In [1]: import numpy as np

In [2]: np.set_printoptions(precision=4, suppress=True, linewidth=140, sign=" ")

In [3]: E = np.loadtxt("dump.csv", delimiter=",")

In [4]: E
Out[4]: 
array([[-1.1923,  0.5633, -1.5201],
       [-1.6633,  1.1848,  1.5031],
       [-0.7763,  0.5932,  1.8366],
       [-3.9865,  2.7873,  7.5075],
       [-2.0878,  2.0203,  4.4943],
       [-1.8183,  1.1239,  3.1538],
       [-0.4396,  0.3322, -1.8077],
       [-1.1803,  0.4199, -1.4278],
       [-2.5281,  1.481 ,  2.1148],
       [-2.1641,  1.7269,  3.9576],
       [ 1.5252, -0.911 , -3.3883],
       [-2.4814,  1.7071,  3.9318],
       [ 3.0344, -2.4719, -7.3329],
       [ 2.3155, -2.239 , -4.5779],
       [-0.4308,  0.2235, -2.7374],
       [ 2.8524, -2.2266, -5.3575],
       [ 1.7977, -1.5254, -3.5246],
       [ 2.7881, -1.8017, -3.0362],
       [ 2.3302, -1.5042, -0.4673],
       [-0.4835,  0.687 ,  2.6479],
       [ 2.1536, -1.4367, -3.4034],
       [-1.905 ,  2.0695,  5.9105],
       [-1.2489,  1.1858,  3.5736],
       [ 1.7449, -1.2865, -4.0605],
       [ 1.8499, -1.7654, -3.2977],
       [-3.4545,  2.5628,  7.2262],
       [-0.1989,  0.2172, -0.8722],
       [-2.2948,  1.5181,  2.2946],
       [ 5.1238, -4.019 , -5.8622],
       [ 1.713 , -1.6783, -4.6721],
       [-0.4098,  0.6778,  2.5382],
       [ 4.4182, -2.5858, -2.8251],
       [ 2.0982, -1.5558,  0.1878],
       [ 1.3929, -1.0849, -1.7472],
       [ 3.6409, -2.3976, -5.0994],
       [ 3.2502, -2.5302, -2.6581],
       [ 3.1386, -1.8413, -1.9299]])

In [5]: Xc = E - E.mean(axis=0)

In [6]: Uu, sigma, VT = np.linalg.svd(Xc, full_matrices=False)

In [7]: np.round(Xc.mean(axis=0), 4) + 0
Out[7]: array([ 0.,  0.,  0.])

In [8]: VT[0] * np.sign(VT[0, np.abs(VT[0]).argmax()])
Out[8]: array([-0.4731,  0.3606,  0.8038])

In [9]: np.searchsorted(np.cumsum(sigma ** 2) / (sigma ** 2).sum(), 0.9) + 1
Out[9]: np.int64(1)

In [10]: (np.sign(Uu[:, 0]) == np.sign(Uu[0, 0])).astype(int)
Out[10]: 
array([ 1,  1,  1,  1,  1,  1,  0,  1,  1,  1,  0,  1,  0,  0,  0,  0,  0,  0,  0,  1,  0,  1,  1,  0,  0,  1,  1,  1,  0,  0,  1,  0,  0,
        0,  0,  0,  0])

In [11]: A = np.load("w.npy")

In [12]: A
Out[12]: 
array([[-0.1334, -0.3432,  0.029 ],
       [-0.3002, -0.5328,  0.3566],
       [-0.1001,  0.0539, -0.3028],
       [-0.2668,  0.1518, -0.2816],
       [ 0.3669,  0.5367,  0.4634],
       [ 0.5003, -0.1498, -0.0709],
       [ 0.0334,  0.0619, -0.5865],
       [-0.2668,  0.2476, -0.0048],
       [ 0.3335, -0.3633, -0.1843],
       [-0.4336,  0.2496, -0.0564],
       [-0.2335, -0.0498,  0.3162]])

In [13]: # columns are unit length and at right angles

In [14]: Xc = (A - A.mean(axis=0)) / A.std(axis=0)

In [15]: np.argwhere(np.abs(Xc) > 2)
Out[15]: array([], shape=(0, 2), dtype=int64)

In [16]: Xc.std(axis=0)
Out[16]: array([ 1.,  1.,  1.])

In [17]: beta = np.linalg.lstsq(np.delete(Xc, 0, axis=1), Xc[:, 0])[0]

In [18]: beta
Out[18]: array([-0.0064, -0.0149])

In [19]: vec = np.array([0, -1, 1])

In [20]: y = A @ vec

In [21]: beta, lr = np.zeros(3), 1 / np.linalg.norm(A, 2) ** 2

In [22]: for i in range(10):
    ...:     beta -= lr * A.T @ (A @ beta - y)
    ...:     if i % 2 == 0: print(i, round(np.linalg.norm(A @ beta - y), 4))
    ...: 
0 0.0
2 0.0
4 0.0
6 0.0
8 0.0

In [23]: round(float(np.linalg.cond(A)), 4)
Out[23]: 1.0

In [24]: W0 = np.loadtxt("data.csv", delimiter=",")

In [25]: W0
Out[25]: 
array([[ 12.8425, -28.8387,   2.8251,  40.881 ,   4.1081,   1.8344, -29.8791],
       [  5.1669,  -8.8263,  -4.1757,   0.1919,  23.2854,  -0.2098,  -8.8829],
       [  0.6926,  14.4412,   7.3279, -15.2449,   1.6778, -34.4668,  18.9553],
       [ -2.3074,  -8.3647,  21.7052,  10.9289,   8.4164,  13.9653,   4.2571],
       [-15.5862,  10.703 ,  23.4883,  -7.7483, -19.7018,  -2.8101,   8.9567],
       [ 36.7778,   0.385 ,  -3.7065,  16.7201,   7.1037,  11.3135,  13.4328],
       [ 16.4653,  11.2136,   5.7183,  21.1877,   8.3563, -28.3274,  20.2872],
       [ -5.5691, -14.7403,  16.201 ,  16.9966,   4.2927,  16.2856,  -8.2726],
       [-10.3869, -16.8744,  21.013 ,  19.6556,  -2.2786, -21.1878, -18.2077],
       [ -8.4435,  -2.194 ,  12.0101, -12.932 ,  -5.0281,  -2.9931,   6.6668],
       [-14.6221, -25.2489,  17.0343,  15.4076,  11.0006,  -9.4616,   8.7844],
       [ 11.0179,  -2.5672,  10.4839,  -8.4322,   5.4348, -20.112 ,  23.0101],
       [  3.3773,  -7.9115, -11.7109, -18.1668,  -8.9378, -14.0327,  -5.884 ],
       [ -6.8295,  -8.6915,   5.912 ,  11.5852,  -1.301 ,  -7.2406,  -2.5417],
       [-25.6695, -29.955 ,   7.9692,  -1.7374,  -6.7436,  17.8335,   1.6266],
       [-16.6375,  13.4919, -11.3865,  -5.4874,   3.7784,  -7.9914, -14.7698],
       [-31.8662,  -0.651 ,  -2.8944,   5.2655,  -6.2685, -14.6432,  18.0167],
       [  3.4725,  18.731 , -10.6473,  18.9635,  -1.8438,  27.1992, -13.5574],
       [ -4.5527,  -3.7748,  -1.9357,  13.604 ,  -1.7904,  18.183 ,  -2.591 ],
       [-12.6839,  12.3287, -13.5711,  -3.6538,  29.0882,   4.4072,   5.6372],
       [ -0.0128,  12.1799, -24.8645,  12.3181,   0.9622,  19.4179, -14.7446],
       [  3.5143,  29.1467,  14.8935, -13.8516,  12.9198,  -4.5099,  25.9326],
       [  1.2252, -17.59  , -17.9654, -35.4592, -19.483 ,  -9.9217,  -8.6642],
       [ -2.0299,   0.4655,  -6.9151,   7.5472,   3.1348,   0.5152,  -5.6837],
       [ 10.2965,  -5.7859,  -0.2957,  -7.7754,   5.655 , -10.5696,   4.3442]])

In [26]: vec = np.array([-1, -1, -3, 1, -1, 2, -2])

In [27]: y = W0 @ vec

In [28]: np.linalg.lstsq(W0, y)[0]
Out[28]: array([-1., -1., -3.,  1., -1.,  2., -2.])

In [29]: np.linalg.solve(W0.T @ W0, W0.T @ y)
Out[29]: array([-1., -1., -3.,  1., -1.,  2., -2.])

In [30]: rng = np.random.default_rng(58)

In [31]: y = y + 0.05 * rng.normal(size=25)

In [32]: y
Out[32]: 
array([ 107.692 ,   10.4438, -160.99  ,  -32.5845,  -77.1996,  -20.6766, -129.1947,   33.5323,  -19.825 ,  -52.6324,  -43.3278, -140.0292,
         14.1008,    1.2369,   69.1337,   41.5821,  -12.6346,  112.0672,   71.0909,    5.8354,  142.0875, -164.9947,   51.828 ,   39.0482,
        -46.8986])

In [33]: beta, *_ = np.linalg.lstsq(W0, y)

In [34]: beta.round()
Out[34]: array([-1., -1., -3.,  1., -1.,  2., -2.])

In [35]: [round(float(np.linalg.norm(np.linalg.solve(W0.T @ W0 + lam * np.eye(7), W0.T @ y))), 2) for lam in (0, 1, 10, 100)]
Out[35]: [4.58, 4.58, 4.57, 4.5]
